$ python3 -q
>>> import numpy as np
>>> from numpy import linalg as LA
>>> np.set_printoptions(suppress=True, linewidth=200)
>>> A2 = np.array([[-6, 3, -9, -5], [-3, 5, -4, 2], [-9, -1, -5, 8], [2, 7, -6, -5]])
>>> mat = np.triu(A2)
>>> mat
array([[-6,  3, -9, -5],
       [ 0,  5, -4,  2],
       [ 0,  0, -5,  8],
       [ 0,  0,  0, -5]])
>>> np.round(LA.eigvals(mat), 2)
array([-6.,  5., -5., -5.])
>>> np.round(LA.det(2 * mat), 2), round(float(LA.det(mat)), 2)
(np.float64(-12000.0), -750.0)
>>> print(np.kron(np.eye(2, dtype=int), mat))
[[-6  3 -9 -5  0  0  0  0]
 [ 0  5 -4  2  0  0  0  0]
 [ 0  0 -5  8  0  0  0  0]
 [ 0  0  0 -5  0  0  0  0]
 [ 0  0  0  0 -6  3 -9 -5]
 [ 0  0  0  0  0  5 -4  2]
 [ 0  0  0  0  0  0 -5  8]
 [ 0  0  0  0  0  0  0 -5]]
>>> round(float(LA.det(mat.T)), 2)
-750.0
>>> A2 = LA.inv(mat)
>>> print(np.round(LA.det(mat) * LA.det(A2), 2))
1.0
>>> np.round(LA.inv(A2), 2)
array([[-6.,  3., -9., -5.],
       [ 0.,  5., -4.,  2.],
       [-0., -0., -5.,  8.],
       [-0., -0., -0., -5.]])
>>> np.round(mat @ A2, 2) + 0
array([[1., 0., 0., 0.],
       [0., 1., 0., 0.],
       [0., 0., 1., 0.],
       [0., 0., 0., 1.]])
>>> print((np.abs(A2) > 1e-9).astype(int))
[[1 1 1 1]
 [0 1 1 1]
 [0 0 1 1]
 [0 0 0 1]]
>>> A2 = np.array([[-2, 3, -3], [-1, -2, 3], [2, -2, -3], [-3, -2, -3]])
>>> np.vstack([mat, A2.T]).shape
(7, 4)
>>> np.einsum("ik,kj->ij", mat, A2)
array([[  6,   4,  69],
       [-19,  -6,  21],
       [-34,  -6,  -9],
       [ 15,  10,  15]])
>>> mat @ A2
array([[  6,   4,  69],
       [-19,  -6,  21],
       [-34,  -6,  -9],
       [ 15,  10,  15]])
>>> proj = np.triu(np.array([[3, 3, 3, 2], [2, 1, 8, 4], [0, 2, 1, 7], [4, 4, 6, 9]]), 1) + np.eye(4)
>>> A2 = proj @ mat @ LA.inv(proj)
>>> np.round(LA.det(A2), 2)
np.float64(-750.0)
>>> LA.matrix_rank(A2)
np.int64(4)
>>> np.trace(A2), np.trace(mat)
(np.float64(-11.0), np.int64(-11))
>>> print(proj @ mat - mat @ proj)
[[  0.  33. -33.  83.]
 [  0.   0. -80.  52.]
 [  0.   0.   0.   0.]
 [  0.   0.   0.   0.]]
>>> vals, vecs = LA.eig(mat)
>>> np.round(np.sort(LA.eigvals(mat.T)), 2)
array([-6., -5., -5.,  5.])
>>> np.round(np.sort(LA.eigvals(LA.inv(mat))), 2)
array([-0.2 , -0.2 , -0.17,  0.2 ])
>>> data = np.load("case19.npy")
>>> data
array([[ 26.04,  26.67, -17.93],
       [ 11.55,  15.1 ,  -3.51],
       [  7.02,  10.03,  -0.01],
       [  4.2 ,   5.91,   1.05],
       [  4.09,   5.75,   1.05],
       [  3.74,   5.17,   1.05],
       [  2.2 ,   2.73,   0.72],
       [  0.43,   0.45,   0.12],
       [  0.38,   0.4 ,   0.1 ],
       [ -1.11,  -1.  ,  -0.21],
       [ -1.98,  -1.68,  -0.3 ],
       [ -4.1 ,  -3.02,  -0.24],
       [ -5.06,  -3.53,  -0.12],
       [ -8.89,  -5.24,   0.79],
       [-13.52,  -6.91,   2.47],
       [-16.02,  -7.7 ,   3.55],
       [-26.51, -10.62,   8.93],
       [-34.2 , -12.52,  13.43],
       [-63.85, -19.12,  33.07],
       [-64.59, -19.28,  33.59],
       [-66.38, -19.66,  34.85]])
>>> gram = np.cov(data, rowvar=False)
>>> np.round(LA.eigvalsh(gram)[::-1], 2)
array([931.46,  22.81,   5.29])
>>> np.round(np.polyfit(data[:, 1], data[:, 0], 1), 2)
array([ 2.03, -8.05])
>>> np.round(np.corrcoef(data.T), 2)
array([[ 1.  ,  0.91, -0.97],
       [ 0.91,  1.  , -0.86],
       [-0.97, -0.86,  1.  ]])
>>> gram.round(2)
array([[ 655.64,  267.26, -327.91],
       [ 267.26,  131.33, -129.12],
       [-327.91, -129.12,  172.58]])
>>> print(gram.shape)
(3, 3)
>>> vec = np.array([4, 4, 9])
>>> rhs = data @ vec
>>> np.round(LA.pinv(data) @ data, 2) + 0
array([[1., 0., 0.],
       [0., 1., 0.],
       [0., 0., 1.]])
>>> np.round(LA.solve(data.T @ data, data.T @ rhs), 2)
array([4., 4., 9.])
>>> rng = np.random.default_rng(29)
>>> rhs = rhs + 0.3 * rng.normal(size=21)
>>> print(rhs.round(2))
[ 49.35  75.02  68.06  49.84  48.83  45.02  26.29   4.59   4.19 -10.53 -17.45 -30.9  -35.94 -50.08 -59.47 -63.18 -68.38 -66.18 -34.12 -33.   -30.3 ]
>>> b, *_ = LA.lstsq(data, rhs)
>>> print(b.round(2))
[4.02 4.   9.05]
>>> b.round()
array([4., 4., 9.])
>>> dist = LA.norm(data[:, None] - data[None], axis=-1)
>>> dist[:5, :5].round(2)
array([[ 0.  , 23.49, 30.98, 35.61, 35.77],
       [23.49,  0.  ,  7.65, 12.62, 12.8 ],
       [30.98,  7.65,  0.  ,  5.1 ,  5.29],
       [35.61, 12.62,  5.1 ,  0.  ,  0.19],
       [35.77, 12.8 ,  5.29,  0.19,  0.  ]])
>>> print(dist.shape)
(21, 21)
>>> print(dist.mean(axis=1).argmax())
20
